>>> import numpy as np
>>> from numpy import linalg as LA
>>> np.set_printoptions(suppress=True, linewidth=100)
>>> rd = lambda a: np.round(a, 2) + 0
>>> J = np.array([[0.0, 0.0, 0.0], [-1.0, 1.0, 0.0], [-1.0, -3.0, 4.0]])
>>> # null space of dimension 1
>>> np.kron(np.eye(2, dtype=int), J)
array([[ 0.,  0.,  0.,  0.,  0.,  0.],
       [-1.,  1.,  0., -0.,  0.,  0.],
       [-1., -3.,  4., -0., -0.,  0.],
       [ 0.,  0.,  0.,  0.,  0.,  0.],
       [-0.,  0.,  0., -1.,  1.,  0.],
       [-0., -0.,  0., -1., -3.,  4.]])
>>> rd(LA.det(J.T))
np.float64(0.0)
>>> rd(LA.eigvals(J))
array([4., 1., 0.])
>>> rd(LA.eigvals(J).sum().real)
np.float64(5.0)
>>> rd(LA.det(J[::-1]))
np.float64(0.0)
>>> rd(LA.matrix_power(J - np.diag(np.diag(J)), 3))
array([[0., 0., 0.],
       [0., 0., 0.],
       [0., 0., 0.]])
>>> LA.matrix_rank(J - J[0, 0] * np.eye(3))
np.int64(2)
>>> [int(LA.matrix_rank(LA.matrix_power(J, p))) for p in range(1, 4)]
[2, 2, 2]
>>> np.prod(np.diag(J)), rd(LA.det(J))
(np.float64(0.0), np.float64(0.0))
>>> rng = np.random.default_rng(34)
>>> labels = rng.permutation(3)
>>> labels
array([1, 2, 0])
>>> B = J[labels][:, labels]
>>> rd(LA.det(B)), rd(LA.det(J[labels]))
(np.float64(0.0), np.float64(0.0))
>>> rd(np.sort(np.abs(LA.eigvals(B))))
array([0., 1., 4.])
>>> np.diag(B)
array([1., 4., 0.])
>>> np.trace(B)
np.float64(5.0)
>>> feats = np.loadtxt("arr.csv", delimiter=",")
>>> feats
array([[1. , 0. , 0. ],
       [0.5, 0.5, 0. ],
       [0. , 0. , 1. ]])
>>> # 2 groups of indices that never mix
>>> vec = np.array([2, 0, 0])
>>> a = np.maximum(feats @ vec, 0)
>>> np.maximum(feats @ vec, 0) - np.maximum(-feats @ vec, 0)
array([2., 1., 0.])
>>> cent = np.array([[-8, -6, -4], [-2, -4, -1], [6, -3, 7]])
>>> data = (rng.random((27, 3)) < 0.25) @ cent
>>> data
array([[ -2,  -4,  -1],
       [  0,   0,   0],
       [  0,   0,   0],
       [  0,   0,   0],
       [ -8,  -6,  -4],
       [ -2,  -4,  -1],
       [ -2,  -4,  -1],
       [  0,   0,   0],
       [ -2,  -4,  -1],
       [ -2,  -4,  -1],
       [  0,   0,   0],
       [  0,   0,   0],
       [ -8,  -6,  -4],
       [ -8,  -6,  -4],
       [  0,   0,   0],
       [-10, -10,  -5],
       [  0,   0,   0],
       [ -2,  -4,  -1],
       [ -8,  -6,  -4],
       [  0,   0,   0],
       [ -8,  -6,  -4],
       [  6,  -3,   7],
       [ -8,  -6,  -4],
       [  6,  -3,   7],
       [  0,   0,   0],
       [ -8,  -6,  -4],
       [ -2,  -4,  -1]])
>>> B = np.array([[0, 3, 1], [-2, 3, -2], [2, -2, 2]])
>>> data @ B
array([[  6, -16,   4],
       [  0,   0,   0],
       [  0,   0,   0],
       [  0,   0,   0],
       [  4, -34,  -4],
       [  6, -16,   4],
       [  6, -16,   4],
       [  0,   0,   0],
       [  6, -16,   4],
       [  6, -16,   4],
       [  0,   0,   0],
       [  0,   0,   0],
       [  4, -34,  -4],
       [  4, -34,  -4],
       [  0,   0,   0],
       [ 10, -50,   0],
       [  0,   0,   0],
       [  6, -16,   4],
       [  4, -34,  -4],
       [  0,   0,   0],
       [  4, -34,  -4],
       [ 20,  -5,  26],
       [  4, -34,  -4],
       [ 20,  -5,  26],
       [  0,   0,   0],
       [  4, -34,  -4],
       [  6, -16,   4]])
>>> np.einsum("ij->j", data)
array([-68, -86, -26])
>>> cent = data[[25, 11]].astype(float)
>>> for _ in range(3):
...     labels = LA.norm(data[:, None] - cent, axis=-1).argmin(axis=1)
...     cent = np.array([data[labels == j].mean(axis=0) for j in range(2)])
... 
>>> labels
array([1, 1, 1, 1, 0, 1, 1, 1, 1, 1, 1, 1, 0, 0, 1, 0, 1, 1, 0, 1, 0, 1, 0, 1, 1, 0, 1])
>>> np.bincount(labels)
array([ 8, 19])
>>> np.abs(cent[1] - cent[0]).argmax()
np.int64(0)
>>> rd(cent)
array([[-8.25, -6.5 , -4.12],
       [-0.11, -1.79,  0.37]])
>>> M = np.array([[4, 5, 6, 7], [8, 9, 10, 11], [12, 13, 14, 15]])
>>> M
array([[ 4,  5,  6,  7],
       [ 8,  9, 10, 11],
       [12, 13, 14, 15]])
>>> # rows and columns are dependent
>>> LA.matrix_rank(M, rtol=0.1)
np.int64(1)
>>> np.argsort(-LA.norm(M, axis=0).round(6), kind="stable")[:3]
array([3, 2, 1])
>>> rd(LA.norm(M, 2) / LA.norm(M))
np.float64(1.0)
>>> mat = np.array([[1, -1, 1], [1, 0, 0], [1, 1, 1]])
>>> ang = np.radians(90)
>>> R = np.eye(3)
>>> R[0, 0] = R[1, 1] = np.cos(ang)
>>> R[0, 1], R[1, 0] = -np.sin(ang), np.sin(ang)
>>> rd(R)
array([[ 0., -1.,  0.],
       [ 1.,  0.,  0.],
       [ 0.,  0.,  1.]])
>>> B = mat @ R.T
>>> np.abs(B - mat).max(axis=0)
array([2., 2., 0.])
>>> np.allclose(mat @ mat.T, B @ B.T)
True
>>> np.allclose(LA.norm(mat, axis=1), LA.norm(B, axis=1))
True
>>> u = np.array([8, 8, 5])
>>> np.array([np.convolve(row, u, "same") for row in mat])
array([[ 0,  5,  3],
       [ 8,  5,  0],
       [16, 21, 13]])
>>> np.convolve(mat[0], u)
array([8, 0, 5, 3, 5])
>>> np.correlate(mat[0], mat[1], "full")
array([ 0,  0,  1, -1,  1])
>>> np.polyval(u, mat[0])
array([21,  5, 21])
>>> np.einsum("ii->", mat)
np.int64(2)
>>> rd(LA.det(mat.T))
np.float64(2.0)
>>> np.kron(np.eye(2, dtype=int), mat)
array([[ 1, -1,  1,  0,  0,  0],
       [ 1,  0,  0,  0,  0,  0],
       [ 1,  1,  1,  0,  0,  0],
       [ 0,  0,  0,  1, -1,  1],
       [ 0,  0,  0,  1,  0,  0],
       [ 0,  0,  0,  1,  1,  1]])
>>> rd(np.poly(mat))
array([ 1., -2.,  1., -2.])
